$ python -q
>>> import numpy as np
>>> np.set_printoptions(precision=1, suppress=True, linewidth=160)
>>> def rd(a):
...     return np.round(a, 1) + 0
... 
>>> mat = np.array([[-2, -3, 3], [-1, 1, 1], [-3, 1, 0]])
>>> mat[:, 0] = 3 * mat[:, 1]
>>> mat
array([[-9, -3,  3],
       [ 3,  1,  1],
       [ 3,  1,  0]])
>>> # rows and columns are dependent
>>> left, s, Vh = np.linalg.svd(mat)
>>> vecs = Vh[:(s > 1e-8).sum()]
>>> rng = np.random.default_rng(21)
>>> x0 = mat[2] + -2 * mat[1] + rng.integers(2) * np.eye(3)[2]
>>> x0
array([-3., -1., -2.])
>>> np.linalg.matrix_rank(np.vstack([mat, x0]))
np.int64(2)
>>> np.allclose(vecs.T @ vecs @ x0, x0)
True
>>> def softmax(z):
...     e = np.exp(z - z.max(axis=-1, keepdims=True))
...     return e / e.sum(axis=-1, keepdims=True)
... 
>>> rd(softmax(10 * mat[1]))
array([1., 0., 0.])
>>> rd(softmax(mat[1] + 4))
array([0.8, 0.1, 0.1])
>>> scores = mat @ mat.T / np.sqrt(3)
>>> rd(softmax(scores + np.triu(np.full(scores.shape, -np.inf), 1)))
array([[1. , 0. , 0. ],
       [0. , 1. , 0. ],
       [0. , 0.5, 0.5]])
>>> x0 = np.array([1, 2, -2])
>>> h = np.maximum(mat @ x0, 0)
>>> h
array([0, 3, 5])
>>> mat.T @ h
array([24,  8,  3])
>>> T = np.stack([mat, 4 * mat, mat[::-1]])
>>> T.sum(axis=0)
array([[-42, -14,  15],
       [ 18,   6,   6],
       [  6,   2,   3]])
>>> rd(np.linalg.norm(T, axis=(1, 2)))
array([11. , 43.8, 11. ])
>>> T.shape
(3, 3, 3)
>>> (T @ mat.T).shape
(3, 3, 3)
>>> th = rng.uniform(0, 2 * np.pi, 10)
>>> O, _ = np.linalg.qr(np.array([[0.0, 0.5], [-0.5, -0.8], [1.3, -1.4]]))
>>> arr = 5 * np.c_[np.cos(th), np.sin(th)] @ O.T
>>> rd(arr)
array([[-1.1,  1.3,  4.7],
       [-1.8,  3.7,  2.8],
       [ 1. , -0.8, -4.8],
       [-1.4,  1.9,  4.4],
       [-0.2,  2.3, -4.4],
       [ 0.9, -3.6,  3.4],
       [ 1.2, -1.4, -4.6],
       [-0.5,  2.9, -4.1],
       [-1.7,  3.1,  3.6],
       [ 1.8, -3.5, -3.1]])
>>> left, s, Vh = np.linalg.svd(arr)
>>> vecs = Vh[:(s > 1e-8).sum()]
>>> x0 = arr[4] + 2 * arr[7] + rng.integers(2) * np.eye(3)[0]
>>> rd(x0)
array([ -0.2,   8. , -12.6])
>>> np.allclose(vecs.T @ vecs @ x0, x0)
False
>>> rd(np.diag(vecs.T @ vecs))
array([0.1, 0.9, 1. ])
>>> rd(arr @ np.linalg.pinv(arr) @ arr)
array([[-1.1,  1.3,  4.7],
       [-1.8,  3.7,  2.8],
       [ 1. , -0.8, -4.8],
       [-1.4,  1.9,  4.4],
       [-0.2,  2.3, -4.4],
       [ 0.9, -3.6,  3.4],
       [ 1.2, -1.4, -4.6],
       [-0.5,  2.9, -4.1],
       [-1.7,  3.1,  3.6],
       [ 1.8, -3.5, -3.1]])
>>> try:
...     np.linalg.inv(arr)
... except np.linalg.LinAlgError as e:
...     print("failed:", e)
... 
failed: Last 2 dimensions of the array must be square
>>> np.unique(arr.round(6), axis=0).shape
(10, 3)
>>> Ac = arr - arr.mean(axis=0)
>>> vecs = np.linalg.svd(Ac)[2][:2]
>>> other = Ac - Ac @ vecs.T @ vecs
>>> rd(np.diag(vecs.T @ vecs))
array([0.1, 0.9, 1. ])
>>> rd(np.cov(Ac @ vecs.T, rowvar=False))
array([[19.9,  0. ],
       [ 0. ,  7.4]])
>>> rd(other.std(axis=0))
array([0., 0., 0.])
>>> rd(np.linalg.norm(other) / np.linalg.norm(Ac))
np.float64(0.0)
